$ python -q
>>> import numpy as np
>>> from numpy import linalg as LA
>>> np.set_printoptions(precision=1, suppress=True, linewidth=200)
>>> tidy = lambda a: np.round(a, 1) + 0
>>> feats = np.load("run9.npy")
>>> print(feats)
[[ 1. -2.  2.]
 [-2. -2. -1.]
 [ 2. -1. -2.]]
>>> # symmetric
>>> ev, evecs = LA.eigh(feats)
>>> print((ev > 1e-8).sum(), (ev < -1e-8).sum())
1 2
>>> print(tidy(evecs.T @ feats @ evecs))
[[-3.  0.  0.]
 [ 0. -3.  0.]
 [ 0.  0.  3.]]
>>> print(tidy(LA.eigvalsh(feats @ feats)))
[9. 9. 9.]
>>> print(tidy(LA.eigvalsh(feats + 4 * np.eye(3))))
[1. 1. 7.]
>>> print(tidy(np.abs(evecs[:, -1])))
[0.8 0.4 0.4]
>>> A2 = feats[0, 0] * feats[1:] - np.outer(feats[1:, 0], feats[0])
>>> print(A2)
[[ 0. -6.  3.]
 [ 0.  3. -6.]]
>>> print(feats[:, 0] / feats[0, 0])
[ 1. -2.  2.]
>>> O = feats.astype(float).copy()
>>> for j in range(3):
...     O[:, j] -= O[:, :j] @ (O[:, :j].T @ O[:, j])
...     O[:, j] /= LA.norm(O[:, j])
... 
>>> print(tidy(O))
[[ 0.3 -0.7  0.7]
 [-0.7 -0.7 -0.3]
 [ 0.7 -0.3 -0.7]]
>>> print(tidy(LA.norm(feats, axis=0)))
[3. 3. 3.]
>>> A2 = np.array([[4, 2], [5, 3]])
>>> W2 = np.kron(A2, feats)
>>> print(W2)
[[  4.  -8.   8.   2.  -4.   4.]
 [ -8.  -8.  -4.  -4.  -4.  -2.]
 [  8.  -4.  -8.   4.  -2.  -4.]
 [  5. -10.  10.   3.  -6.   6.]
 [-10. -10.  -5.  -6.  -6.  -3.]
 [ 10.  -5. -10.   6.  -3.  -6.]]
>>> print(tidy(LA.norm(W2, 2)), tidy(LA.norm(A2, 2) * LA.norm(feats, 2)))
22.0 22.0
>>> print(LA.matrix_rank(W2))
6
>>> W0 = np.array([[0, 3, 3], [1, -3, 2], [2, 3, 0]])
>>> W0[2] = W0[1]
>>> print(W0)
[[ 0  3  3]
 [ 1 -3  2]
 [ 1 -3  2]]
>>> # row 2 repeats row 1
>>> r0 = np.array([0, 1])
>>> print(np.convolve(W0[1], r0))
[ 0  1 -3  2]
>>> print(np.array([np.convolve(row, r0, "same") for row in W0]))
[[ 0  0  3]
 [ 0  1 -3]
 [ 0  1 -3]]
>>> print(np.cross(W0[1, :3], W0[2, :3]))
[0 0 0]
>>> print(np.polyval(r0, W0[1]))
[1 1 1]
>>> rk = LA.matrix_rank(W0)
>>> print(rk)
2
>>> null = LA.svd(W0)[2][rk:].T
>>> print([int(LA.matrix_rank(W0[:, :j + 1])) for j in range(3)])
[1, 2, 2]
>>> print(null.shape)
(3, 1)
>>> print(tidy(W0 @ null))
[[0.]
 [0.]
 [0.]]
>>> print(np.allclose(W0 @ null, 0))
True
>>> print([int(LA.matrix_rank(np.delete(W0, i, axis=0))) for i in range(3)])
[1, 2, 2]
>>> print(np.unique(W0.round(6), axis=0).shape)
(2, 3)
>>> print(np.allclose(W0[:-1].T @ LA.lstsq(W0[:-1].T, W0[-1])[0], W0[-1]))
True
>>> print(tidy(W0 @ LA.pinv(W0) @ W0))
[[ 0.  3.  3.]
 [ 1. -3.  2.]
 [ 1. -3.  2.]]
>>> print(LA.lstsq(W0[:-1].T, W0[-1])[2])
2
>>> rng = np.random.default_rng(828023)
>>> lab = rng.permutation(3)
>>> print(lab)
[0 2 1]
>>> A2 = W0[lab][:, lab]
>>> print(np.diag(A2))
[ 0  2 -3]
>>> print(tidy(LA.det(2 * W0)), tidy(LA.det(W0)))
0.0 0.0
>>> print(tidy(LA.det(W0.T)))
0.0
>>> print(tidy(np.poly(W0)))
[ 1.  1. -6.  0.]
>>> K = np.load("w.npy")
>>> print(K)
[[ 1 -1  1 -1 -1  1 -1  1]
 [ 1  1 -1 -1 -1 -1  1  1]
 [ 1  1  1  1 -1 -1 -1 -1]]
>>> A2 = K / np.sqrt((K ** 2).mean(axis=1, keepdims=True))
>>> print(K - K.mean(axis=1, keepdims=True))
[[ 1. -1.  1. -1. -1.  1. -1.  1.]
 [ 1.  1. -1. -1. -1. -1.  1.  1.]
 [ 1.  1.  1.  1. -1. -1. -1. -1.]]
>>> print(LA.matrix_rank(A2) == LA.matrix_rank(K))
True
>>> print(tidy(LA.norm(A2, axis=1)))
[2.8 2.8 2.8]
>>> W1 = np.array([[9, -6, -2, -2, 3],
...     [6, -9, 1, -2, 5],
...     [-2, -2, -1, -7, 0],
...     [-5, -4, 6, 6, 4],
...     [9, 9, 7, 3, -8],
...     [0, 1, 6, -2, -1],
...     [-2, 5, -4, -5, 4],
...     [-3, 1, -4, -6, 2]])
>>> c = np.array([1, -1, -1, 3, -3])
>>> H = np.maximum(K @ W1 + c, 0)
>>> print(H)
[[ 0  0  0  0  0]
 [ 9  0  0  0 16]
 [ 5  0  0  8 12]]
>>> W2 = np.array([[1, 0, 0], [2, 1, 0], [2, 1, 2], [1, 0, 0], [3, 1, 3]])
>>> print(H @ W2)
[[ 0  0  0]
 [57 16 48]
 [49 12 36]]
>>> blk = np.stack([K, 3 * K, K[::-1]])
>>> print(np.einsum("bij,cij->bc", blk, blk))
[[ 24  72   8]
 [ 72 216  24]
 [  8  24  24]]
>>> C2 = K.T @ K
>>> print(LA.matrix_rank(C2))
3
>>> A2 = K + rng.integers(-2, 3, (3, 1)) @ rng.integers(-2, 3, (1, 8))
>>> print(A2)
[[ 1  3  3  1 -5 -3 -5 -1]
 [ 1  1 -1 -1 -1 -1  1  1]
 [ 1 -3 -1 -1  3  3  3  1]]
>>> print(A2 - K)
[[ 0  4  2  2 -4 -4 -4 -2]
 [ 0  0  0  0  0  0  0  0]
 [ 0 -4 -2 -2  4  4  4  2]]
>>> print(tidy(LA.svd(A2 - K, compute_uv=False)))
[12.3  0.   0. ]
>>> F = np.array([[0, 0, 3, -4, 3], [-1, 4, -6, -9, 1], [-7, 1, 9, -1, 9]])
>>> print(F)
[[ 0  0  3 -4  3]
 [-1  4 -6 -9  1]
 [-7  1  9 -1  9]]
>>> print(np.diff(F, axis=0))
[[-1  4 -9 -5 -2]
 [-6 -3 15  8  8]]
>>> print(np.count_nonzero(F))
13
>>> print(LA.matrix_rank(F))
3
>>> A2 = F / np.sqrt((F ** 2).mean(axis=1, keepdims=True))
>>> print(LA.matrix_rank(F - F.mean(axis=1, keepdims=True)))
3
>>> print(tidy(A2[2]))
[-1.1  0.2  1.4 -0.2  1.4]
>>> print(tidy(F - F.mean(axis=1, keepdims=True)))
[[-0.4 -0.4  2.6 -4.4  2.6]
 [ 1.2  6.2 -3.8 -6.8  3.2]
 [-9.2 -1.2  6.8 -3.2  6.8]]
>>> C2 = F.T @ F
>>> print(tidy(LA.eigvalsh(C2)[::-1]))
[233.6 137.6  10.8   0.    0. ]
>>> print(np.trace(C2), (F ** 2).sum())
382 382
>>> print(np.diag(C2))
[ 50  17 126  98  91]
>>> print(C2)
[[ 50 -11 -57  16 -64]
 [-11  17 -15 -37  13]
 [-57 -15 126  33  84]
 [ 16 -37  33  98 -30]
 [-64  13  84 -30  91]]
>>> print(tidy(LA.svd(F, compute_uv=False) ** 2))
[233.6 137.6  10.8]
>>> print(tidy(np.poly(C2)))
[      1.    -382.   36157. -347447.       0.       0.]
>>> print(np.einsum("ij,ji->", C2, C2))
73610
>>> print(tidy(LA.eigvals(C2).sum().real))
382.0
>>> print(tidy(LA.det(2 * C2)), tidy(LA.det(C2)))
0.0 0.0
>>> print(tidy(LA.det(C2.T)))
0.0
>>> A2 = F / LA.norm(F, axis=1, keepdims=True)
>>> C2 = A2 @ A2.T
>>> print(tidy(LA.norm(A2, axis=1)))
[1. 1. 1.]
>>> print(tidy(C2))
[[ 1.   0.3  0.7]
 [ 0.3  1.  -0.1]
 [ 0.7 -0.1  1. ]]
>>> mat = np.load("case14.npy")
>>> print(mat)
[[ 3  3  2  0  3]
 [18 12 12  6 18]
 [15  9 10  6 15]
 [ 6  4  4  2  6]
 [15  9 10  6 15]
 [ 0  0  0  0  0]]
>>> # columns 0 and 4 are equal
>>> print(tidy(LA.norm(F, "nuc")))
30.3
>>> print(LA.norm(F, axis=1).argmax())
2
>>> print(tidy(LA.norm(F[2] - F[1])))
19.9
>>> print(tidy(LA.norm(F, 1)), tidy(LA.norm(F, np.inf)))
18.0 27.0
>>> sv = 3 * 0.5 ** np.arange(7)
>>> A = rng.normal(size=(35, 7)) * rng.permutation(sv)
>>> print(tidy(A))
[[-1.5  0.   0.7  0.  -0.1  0.   0. ]
 [-0.2  0.   1.2  0.  -0.1  0.   0.9]
 [ 0.   0.  -1.6  0.1 -0.1 -0.1  0.4]
 [ 5.5 -0.1  0.3 -0.7  0.1  0.  -1.1]
 [-1.3  0.  -1.1  0.  -0.4  0.   1.1]
 [-2.1  0.   1.6 -0.1 -0.3  0.1  0.2]
 [ 3.1  0.1 -2.4  0.1  0.2  0.1 -0.2]
 [ 2.2 -0.1 -0.9  0.1  0.   0.   1.1]
 [ 1.4  0.1  0.4  0.3  0.1  0.1  0.4]
 [-3.9  0.1  0.4 -0.2  0.   0.  -0.2]
 [ 4.3  0.   2.7  0.5  0.1  0.   1.1]
 [-0.9  0.1 -0.3  0.3  0.3  0.1  0. ]
 [ 2.1  0.  -0.1  0.5  0.1  0.  -0.5]
 [-1.   0.   1.1 -0.1  0.4  0.1  1.4]
 [ 0.5  0.   0.6  0.  -0.6  0.  -0.5]
 [-4.4  0.1  1.   0.4 -0.1 -0.1 -0.4]
 [-2.6  0.   0.2 -0.6  0.  -0.1 -1.2]
 [-2.2 -0.1 -1.6 -0.2 -0.1  0.   1.1]
 [ 0.1  0.  -0.4 -0.5  0.3  0.2 -1. ]
 [ 2.9  0.  -3.5 -0.3  0.1 -0.2 -0.1]
 [ 4.   0.   0.7  0.7  0.3  0.1 -0.2]
 [-4.4  0.  -0.2  0.2  0.1  0.1 -0.6]
 [-0.6  0.1 -2.5 -0.5  0.1  0.1  0. ]
 [ 2.1  0.  -1.9 -0.2 -0.2 -0.1 -0.7]
 [-1.3 -0.1  1.2 -0.4  0.   0.1 -1.1]
 [-0.4  0.   1.4  0.4  0.2  0.   1.2]
 [ 0.   0.1 -2.2  0.2 -0.2 -0.1  0.5]
 [-2.5  0.1 -2.  -0.3 -0.1 -0.1 -0.7]
 [ 3.6 -0.1  1.3  0.8 -0.1 -0.1 -0.3]
 [-0.3  0.  -1.7  0.8  0.   0.   0.9]
 [ 3.3  0.  -2.2  0.1  0.1  0.1 -0.5]
 [-1.4  0.1  1.1  0.7  0.1 -0.1  0.1]
 [ 2.8  0.  -1.5 -0.2 -0.4  0.   0. ]
 [-2.7  0.1  0.4  0.4  0.2 -0.1 -0.3]
 [-1.4 -0.1 -1.1 -0.1  0.   0.1  1.4]]
>>> x = np.array([-7, 7, 5, -5, 1, -7, 9])
>>> rhs = A @ x
>>> print(tidy(LA.solve(A.T @ A, A.T @ rhs)))
[-7.  7.  5. -5.  1. -7.  9.]
>>> rhs = rhs + 0.1 * rng.normal(size=35)
>>> print(tidy(rhs))
[ 13.5  15.4  -4.9 -43.9  12.4  23.9 -35.7 -11.4  -5.8  28.9  -8.6   3.4 -22.1  25.3  -5.9  30.8  12.8  17.8  -9.9 -35.8 -30.3  23.1  -5.  -29.2   6.4  19.3  -6.4   3.8 -25.8  -1.7 -39.3  14.8 -25.6
  17.4  16.2]
>>> c, *_ = LA.lstsq(A, rhs)
>>> print(tidy(A.T @ (rhs - A @ c)))
[0. 0. 0. 0. 0. 0. 0.]
>>> print([round(float(LA.norm(LA.solve(A.T @ A + lam * np.eye(7), A.T @ rhs))), 2) for lam in (0, 1, 10, 100)])
[16.69, 12.24, 9.7, 5.74]
